% python3 -q
>>> import numpy as np
>>> import numpy.linalg as la
>>> np.set_printoptions(precision=2, suppress=True, linewidth=160)
>>> feats = np.loadtxt("run4.csv", delimiter=",")
>>> feats
array([[-0.78,  0.98,  3.  ],
       [-0.23,  0.01,  0.63],
       [-0.71,  1.  ,  2.7 ],
       [-0.7 ,  0.96,  2.7 ],
       [-0.71,  0.98,  2.72],
       [-0.4 ,  0.54,  1.52],
       [-0.11,  0.  ,  0.29],
       [-0.01, -0.02,  0.03],
       [-0.5 ,  0.51,  1.81],
       [-0.71,  1.  ,  2.75],
       [-0.16,  0.04,  0.61],
       [-0.4 ,  0.48,  1.48]])
>>> x0 = np.array([8, -3, -4])
>>> target = feats @ x0
>>> print(np.round(la.pinv(feats) @ feats, 2) + 0)
[[1. 0. 0.]
 [0. 1. 0.]
 [0. 0. 1.]]
>>> rng = np.random.default_rng(92867)
>>> target = target + 0.02 * rng.normal(size=12)
>>> print(target)
[-21.21  -4.39 -19.47 -19.27 -19.49 -10.89  -2.04  -0.11 -12.79 -19.69  -3.84 -10.58]
>>> coef, *_ = la.lstsq(feats, target)
>>> [round(float(la.norm(la.solve(feats.T @ feats + lam * np.eye(3), feats.T @ target))), 2) for lam in (0, 1, 10, 100)]
[9.28, 6.43, 5.56, 2.35]
>>> np.round(la.norm(target - feats @ coef), 2)
np.float64(0.05)
>>> print([round(float(x), 2) for x in la.svd(feats, compute_uv=False)[:3]])
[7.48, 0.33, 0.05]
>>> print(la.matrix_rank(feats, rtol=0.1))
1
>>> round(np.log10(la.cond(feats)))
2
>>> np.argsort(-la.norm(feats, axis=0).round(6), kind="stable")[:3]
array([2, 1, 0])
>>> print(np.abs(la.svd(feats)[2][-1]))
[0.93 0.18 0.31]
>>> np.round(la.norm(feats, 2) / la.norm(feats), 2)
np.float64(1.0)
>>> sv = 5 * 0.7 ** np.arange(3)
>>> Q, _ = la.qr(np.array([[-0.2, 0.4, -0.3], [0.8, 0.9, -0.5], [-0.6, 0.1, -0.5]]))
>>> W0 = rng.normal(size=(27, 3)) * sv @ Q
>>> W0
array([[ 1.14,  4.24,  3.51],
       [-2.88,  1.37,  0.67],
       [ 7.45,  6.58,  8.38],
       [-6.06,  0.1 , -6.46],
       [-2.47, -3.78,  2.64],
       [-0.87,  1.38,  3.09],
       [ 1.98, -2.84, -1.13],
       [ 2.81,  4.66,  4.83],
       [ 5.59, -3.16,  3.6 ],
       [-2.86,  5.  ,  5.05],
       [-8.35, -4.13,  0.83],
       [ 1.26,  1.35,  3.79],
       [-3.83, -1.7 , -2.27],
       [ 2.42, -4.06, -1.43],
       [ 1.2 ,  2.22, -3.04],
       [-4.77,  1.84,  4.97],
       [ 3.05,  6.47,  3.44],
       [ 1.28, -1.6 , -5.05],
       [-6.27,  1.79, -8.21],
       [-1.69, -0.91, -2.63],
       [-0.54,  2.12, -1.05],
       [-0.88,  0.8 ,  4.42],
       [ 2.05,  3.59,  1.55],
       [-2.33, -1.9 , -3.31],
       [-4.  ,  7.52,  4.37],
       [-0.7 , 10.01, -1.38],
       [ 4.33,  1.38,  6.8 ]])
>>> Xc = W0 - W0.mean(axis=0)
>>> V = la.svd(Xc)[2][:1]
>>> M2 = Xc - Xc @ V.T @ V
>>> print(np.round(la.norm(M2) / la.norm(Xc), 2))
0.66
>>> print(M2.std(axis=0))
[2.58 2.92 1.94]
>>> la.norm(M2, axis=1).round(6).argmax()
np.int64(25)
>>> (Xc @ V.T).std(axis=0)
array([4.98])
>>> Xc = W0 - W0.mean(axis=0)
>>> U, sv, Vt = la.svd(Xc, full_matrices=False)
>>> print(Vt[0] * np.sign(Vt[0, np.abs(Vt[0]).argmax()]))
[0.53 0.45 0.72]
>>> la.matrix_rank(Xc)
np.int64(3)
>>> np.abs(Vt[-1])
array([0.64, 0.35, 0.69])
>>> np.round(Xc.mean(axis=0), 2) + 0
array([0., 0., 0.])
>>> (np.sign(U[:, 0]) == np.sign(U[0, 0])).astype(int)
array([1, 0, 1, 0, 0, 1, 0, 1, 1, 1, 0, 1, 0, 0, 0, 1, 1, 0, 0, 0, 0, 1, 1, 0, 1, 1, 1])
>>> sv
array([25.87, 17.4 , 14.46])
>>> print(round(float((sv ** 2).sum() ** 2 / (sv ** 4).sum()), 2))
2.39
>>> sv ** 2 / (sv ** 2).sum()
array([0.57, 0.26, 0.18])
